>>> import numpy as np
>>> np.set_printoptions(precision=3, suppress=True, linewidth=160, sign=" ")
>>> E = np.loadtxt("m.csv", delimiter=",")
>>> E
array([[-0.597,  0.377, -0.708],
       [-0.322, -0.921, -0.22 ],
       [-0.735,  0.096,  0.671]])
>>> np.allclose(E @ E.T, E.T @ E)
True
>>> np.sort(np.abs(np.linalg.eigvals(E)))
array([ 1.,  1.,  1.])
>>> E @ E
array([[ 0.755, -0.641, -0.135],
       [ 0.65 ,  0.706,  0.282],
       [-0.086, -0.301,  0.95 ]])
>>> np.linalg.matrix_power(E, 4)
array([[ 0.166, -0.896, -0.412],
       [ 0.925, -0.003,  0.38 ],
       [-0.342, -0.444,  0.828]])
>>> round(float(np.abs(np.linalg.eigvals(E)).max()), 3)
1.0
>>> q, r_ = np.linalg.qr(E)
>>> np.allclose(r_.T @ r_, E.T @ E)
True
>>> q
array([[-0.597,  0.377, -0.708],
       [-0.322, -0.921, -0.22 ],
       [-0.735,  0.096,  0.671]])
>>> np.round(q.T @ q, 3) + 0
array([[ 1.,  0.,  0.],
       [ 0.,  1.,  0.],
       [ 0.,  0.,  1.]])
>>> np.abs(np.diag(r_))
array([ 1.,  1.,  1.])
>>> np.trace(q @ q.T)
np.float64(3.0)
>>> def softmax(z):
...     e = np.exp(z - z.max(axis=-1, keepdims=True))
...     return e / e.sum(axis=-1, keepdims=True)
... 
>>> softmax(q[0])
array([ 0.22 ,  0.583,  0.197])
>>> np.round(softmax(10 * q[0]), 3) + 0
array([ 0.,  1.,  0.])
>>> S = q @ q.T / np.sqrt(3)
>>> softmax(S).round(6).argmax(axis=1)
array([ 0,  1,  2])
>>> left, sigma, VT = np.linalg.svd(E, full_matrices=False)
>>> np.round(left.T @ left, 3) + 0
array([[ 1.,  0.,  0.],
       [ 0.,  1.,  0.],
       [ 0.,  0.,  1.]])
>>> round(float(np.sqrt((sigma ** 2).sum())), 3), round(float(np.linalg.norm(E)), 3)
(1.732, 1.732)
>>> sigma / sigma[0]
array([ 1.,  1.,  1.])
>>> left.shape, sigma.shape, VT.shape
((3, 3), (3,), (3, 3))
>>> np.cumsum(sigma ** 2) / np.sum(sigma ** 2)
array([ 0.333,  0.667,  1.   ])
>>> VT @ VT.T
array([[ 1.,  0.,  0.],
       [ 0.,  1.,  0.],
       [ 0.,  0.,  1.]])
>>> J = np.tril(np.array([[1, -1, 1], [-3, 1, -2], [3, 3, -3]]), -1) + np.eye(3, dtype=int)
>>> J
array([[ 1,  0,  0],
       [-3,  1,  0],
       [ 3,  3,  1]])
>>> # triangular
>>> evals, V = np.linalg.eig(J)
>>> np.sort(np.linalg.eigvals(J @ J))
array([ 1.,  1.,  1.])
>>> np.sort(np.linalg.eigvals(np.linalg.inv(J)))
array([ 1.,  1.,  1.])
>>> np.sort(np.linalg.eigvals(J.T))
array([ 1.,  1.,  1.])
>>> np.sort(np.linalg.eigvals(J))
array([ 1.,  1.,  1.])
>>> np.prod(np.diag(J)), np.round(np.linalg.det(J), 3)
(np.int64(1), np.float64(1.0))
>>> [int(np.linalg.matrix_rank(np.linalg.matrix_power(J, p))) for p in range(1, 4)]
[3, 3, 3]
>>> J @ J
array([[ 1,  0,  0],
       [-6,  1,  0],
       [-3,  6,  1]])
>>> np.argsort(-np.linalg.norm(J, axis=0).round(6), kind="stable")[:3]
array([ 0,  1,  2])
>>> round(np.log10(np.linalg.cond(J)))
2
>>> [round(float(x), 3) for x in np.linalg.svd(J, compute_uv=False)[:3]]
[4.77, 2.692, 0.078]
>>> round(np.linalg.norm(J, 2) / np.linalg.norm(J), 3)
np.float64(0.871)
>>> np.abs(np.linalg.svd(J)[2][-1])
array([ 0.075,  0.245,  0.967])
>>> np.round(np.abs(np.linalg.eigvals(J)).max(), 3)
np.float64(1.0)
>>> np.trace(J)
np.int64(3)
>>> (J + J.T) / 2
array([[ 1. , -1.5,  1.5],
       [-1.5,  1. ,  1.5],
       [ 1.5,  1.5,  1. ]])
>>> np.allclose(J @ J.T, J.T @ J)
False
>>> np.linalg.determinant(J)
Traceback (most recent call last):
  File "<python-input-47>", line 1, in <module>
    np.linalg.determinant(J)
    ^^^^^^^^^^^^^^^^^^^^^
AttributeError: module 'numpy.linalg' has no attribute 'determinant'
>>> B = J[0, 0] * J[1:] - np.outer(J[1:, 0], J[0])
>>> B
array([[ 0,  1,  0],
       [ 0,  3,  1]])
>>> J[:, 0] / J[0, 0]
array([ 1., -3.,  3.])
>>> A = np.load("x.npy")
>>> A
array([[ 1,  1,  2,  1],
       [ 2,  1,  0,  1],
       [ 2,  3,  0,  1]])
>>> f = np.array([2, 0])
>>> np.convolve(A[0], f)
array([ 2,  2,  4,  2,  0])
>>> np.cross(A[0, :3], A[1, :3])
array([-2,  4, -1])
>>> B = np.array([[0, 1], [2, 4]])
>>> basis = np.kron(B, A)
>>> round(float(np.linalg.norm(basis, 2)), 3), np.round(np.linalg.norm(B, 2) * np.linalg.norm(A, 2), 3)
(21.557, np.float64(21.557))
>>> B = A / np.linalg.norm(A, axis=1)
Traceback (most recent call last):
  File "<python-input-59>", line 1, in <module>
    B = A / np.linalg.norm(A, axis=1)
        ~~^~~~~~~~~~~~~~~~~~~~~~~~~~~
ValueError: operands could not be broadcast together with shapes (3,4) (3,) 
>>> B = A / np.linalg.norm(A, axis=1, keepdims=True)
>>> gram = B @ B.T
>>> (np.abs(gram) > 0.9).astype(int)
array([[ 1,  0,  0],
       [ 0,  1,  0],
       [ 0,  0,  1]])
>>> gram[0]
array([ 1.   ,  0.617,  0.606])
>>> np.linalg.norm(B, axis=1)
array([ 1.,  1.,  1.])
>>> (gram - 2 * np.eye(3)).round(6).argmax(axis=1)
array([ 1,  2,  1])
